>>> import numpy as np
>>> from numpy import linalg as LA
>>> np.set_printoptions(precision=2, suppress=True, linewidth=100, sign=" ")
>>> J = np.load("a.npy")
>>> J
array([[ 1.  ,  0.  ,  0.  ,  0.  ,  0.  ],
       [ 0.  ,  0.71,  0.71,  0.  ,  0.  ],
       [ 0.  , -0.71,  0.71,  0.  ,  0.  ],
       [ 0.  ,  0.  ,  0.  ,  1.  ,  0.  ],
       [ 0.  ,  0.  ,  0.  ,  0.  ,  1.  ]])
>>> x0 = np.array([1, 0, -1, 0, -2])
>>> target = J @ x0
>>> target
array([ 1.  , -0.71, -0.71,  0.  , -2.  ])
>>> print(np.round(LA.solve(J.T, J[1]), 2) + 0)
[ 0.  1.  0.  0.  0.]
>>> LA.solve(J, J[:, 0])
array([ 1.,  0.,  0.,  0.,  0.])
>>> B = np.array([[6, 5, 3], [9, 4, 2], [7, 9, 7], [0, 0, 2], [3, 6, 4]])
>>> np.vstack([J, B.T]).shape
(8, 5)
>>> J @ B
array([[ 6.  ,  5.  ,  3.  ],
       [11.31,  9.19,  6.36],
       [-1.41,  3.54,  3.54],
       [ 0.  ,  0.  ,  2.  ],
       [ 3.  ,  6.  ,  4.  ]])
>>> np.einsum("ij,ij->i", J, J)
array([ 1.,  1.,  1.,  1.,  1.])
>>> M = np.load("x.npy")
>>> M
array([[ 0.83,  0.12, -0.36],
       [ 0.12,  0.02, -0.05],
       [-0.36, -0.05,  0.15]])
>>> ev, V = LA.eigh(M)
>>> LA.eigvalsh(M + -3 * np.eye(3))
array([-3., -3., -2.])
>>> ev.round(2) + 0
array([ 0.,  0.,  1.])
>>> print((ev > 1e-8).sum(), (ev < -1e-8).sum())
1 0
>>> np.round(V.T @ V, 2) + 0
array([[ 1.,  0.,  0.],
       [ 0.,  1.,  0.],
       [ 0.,  0.,  1.]])
>>> x0 = np.array([1, 5, -5])
>>> np.trace(M)
np.float64(1.0)
>>> LA.eigvalsh(2 * M - np.eye(3))
array([-1., -1.,  1.])
>>> round((x0 - M @ x0) @ (M @ x0), 2)
np.float64(-0.0)
>>> M @ x0
array([ 3.2 ,  0.46, -1.37])
>>> M @ M @ x0
array([ 3.2 ,  0.46, -1.37])
>>> r = LA.matrix_rank(M)
>>> r
np.int64(1)
>>> N = LA.svd(M)[2][r:].T
>>> [int(LA.matrix_rank(M[:i])) for i in range(1, len(M) + 1)]
[1, 1, 1]
>>> N @ N.T
array([[ 0.17, -0.12,  0.36],
       [-0.12,  0.98,  0.05],
       [ 0.36,  0.05,  0.85]])
